$ python3 -q
>>> import numpy as np
>>> np.set_printoptions(suppress=True, linewidth=200)
>>> def tidy(a):
...     return np.round(a, 3) + 0
... 
>>> mat = np.loadtxt("block16.csv", delimiter=",")
>>> print(mat)
[[3. 5. 7. 3.]
 [3. 3. 5. 7.]
 [7. 3. 3. 5.]
 [5. 7. 3. 3.]]
>>> theta = np.radians(15)
>>> R = np.eye(4)
>>> R[0, 0] = R[1, 1] = np.cos(theta)
>>> R[0, 1], R[1, 0] = -np.sin(theta), np.sin(theta)
>>> print(tidy(R))
[[ 0.966 -0.259  0.     0.   ]
 [ 0.259  0.966  0.     0.   ]
 [ 0.     0.     1.     0.   ]
 [ 0.     0.     0.     1.   ]]
>>> M2 = mat @ R.T
>>> print(tidy(np.linalg.svd(mat, compute_uv=False)), tidy(np.linalg.svd(M2, compute_uv=False)))
[18.     4.472  4.472  2.   ] [18.     4.472  4.472  2.   ]
>>> rng = np.random.default_rng(97543)
>>> z = rng.permutation(4)
>>> print(z)
[0 2 1 3]
>>> M2 = mat[z][:, z]
>>> print(np.trace(M2))
12.0
>>> print(np.allclose(M2, mat))
False
>>> print(mat @ np.ones(4))
[18. 18. 18. 18.]
>>> print(np.allclose(mat @ mat.T, mat.T @ mat))
True
>>> print(mat @ (-1.0) ** np.arange(4))
[ 2. -2.  2. -2.]
>>> print(tidy(np.sort(np.abs(np.fft.fft(mat[0])))), tidy(np.sort(np.linalg.svd(mat, compute_uv=False))))
[ 2.     4.472  4.472 18.   ] [ 2.     4.472  4.472 18.   ]
>>> x = np.array([8, 3, 0, 2])
>>> target = mat @ x
>>> beta, lr = np.zeros(4), 1 / np.linalg.norm(mat, 2) ** 2
>>> for i in range(30):
...     beta -= lr * mat.T @ (mat @ beta - target)
...     if i % 10 == 0: print(i, round(np.linalg.norm(mat @ beta - target), 3))
... 
0 24.104
10 12.917
20 7.077
>>> print(tidy(beta))
[6.892 3.443 0.075 2.591]
>>> cent = np.array([[-2, 3, 3, 0], [3, 0, -3, -2], [1, 2, 2, 3], [0, -2, 0, 0]])
>>> J = (rng.random((19, 4)) < 0.25) @ cent
>>> print(J)
[[ 0 -2  0  0]
 [ 0  0  0  0]
 [ 0  0  0  0]
 [ 0 -2  0  0]
 [-2  3  3  0]
 [ 0  0  0  0]
 [ 0  0  0  0]
 [ 0 -2  0  0]
 [ 2  5  2  1]
 [ 0 -2  0  0]
 [ 0  0  0  0]
 [-1  5  5  3]
 [ 0  0  0  0]
 [ 0  0  0  0]
 [ 1  2  2  3]
 [ 1  3  0 -2]
 [ 3  0 -3 -2]
 [ 0 -2  0  0]
 [ 0  0  0  0]]
>>> P = J @ np.linalg.solve(J.T @ J, J.T)
>>> print(np.linalg.matrix_rank(np.eye(19) - P))
15
>>> print(tidy(np.diag(P)))
[0.2 0.  0.  0.2 0.5 0.  0.  0.2 0.5 0.2 0.  0.5 0.  0.  0.5 0.5 0.5 0.2 0. ]
>>> Xs = J - J.mean(axis=0)
>>> Uu, sigma, VT = np.linalg.svd(Xs, full_matrices=False)
>>> print(tidy((sigma ** 2).sum() ** 2 / (sigma ** 4).sum()))
1.837
>>> print(tidy(Xs.mean(axis=0)))
[0. 0. 0. 0.]
>>> print(tidy(sigma ** 2 / (sigma ** 2).sum()))
[0.701 0.219 0.074 0.007]
>>> cent = J[[12, 8]].astype(float)
>>> for _ in range(5):
...     z = np.linalg.norm(J[:, None] - cent, axis=-1).argmin(axis=1)
...     cent = np.array([J[z == j].mean(axis=0) for j in range(2)])
... 
>>> print(z)
[0 0 0 0 1 0 0 0 1 0 0 1 0 0 1 0 0 0 0]
>>> print(tidy(cent[1] - cent[0]))
[-0.267  4.217  3.2    2.017]
>>> print(tidy(cent))
[[ 0.267 -0.467 -0.2   -0.267]
 [ 0.     3.75   3.     1.75 ]]
>>> W0 = np.load("dump.npy")
>>> print(W0)
[[ 0.02  0.    0.   -1.   -3.  ]
 [ 1.   -0.98  0.   -2.   -3.  ]
 [-1.   -2.    1.02  1.    1.  ]
 [ 1.    2.    3.   -2.98  0.  ]
 [ 0.    0.    0.   -1.   -2.98]]
>>> M2 = np.array([[0, -1, 0], [0, 3, 1]])
>>> cent = np.kron(M2, W0)
>>> print(np.linalg.matrix_rank(cent))
10
>>> print(tidy(np.linalg.norm(cent, 2)), tidy(np.linalg.norm(M2, 2) * np.linalg.norm(W0, 2)))
20.512 20.512
>>> print(cent)
[[ 0.    0.    0.   -0.   -0.   -0.02 -0.   -0.    1.    3.    0.    0.    0.   -0.   -0.  ]
 [ 0.   -0.    0.   -0.   -0.   -1.    0.98 -0.    2.    3.    0.   -0.    0.   -0.   -0.  ]
 [-0.   -0.    0.    0.    0.    1.    2.   -1.02 -1.   -1.   -0.   -0.    0.    0.    0.  ]
 [ 0.    0.    0.   -0.    0.   -1.   -2.   -3.    2.98 -0.    0.    0.    0.   -0.    0.  ]
 [ 0.    0.    0.   -0.   -0.   -0.   -0.   -0.    1.    2.98  0.    0.    0.   -0.   -0.  ]
 [ 0.    0.    0.   -0.   -0.    0.06  0.    0.   -3.   -9.    0.02  0.    0.   -1.   -3.  ]
 [ 0.   -0.    0.   -0.   -0.    3.   -2.94  0.   -6.   -9.    1.   -0.98  0.   -2.   -3.  ]
 [-0.   -0.    0.    0.    0.   -3.   -6.    3.06  3.    3.   -1.   -2.    1.02  1.    1.  ]
 [ 0.    0.    0.   -0.    0.    3.    6.    9.   -8.94  0.    1.    2.    3.   -2.98  0.  ]
 [ 0.    0.    0.   -0.   -0.    0.    0.    0.   -3.   -8.94  0.    0.    0.   -1.   -2.98]]
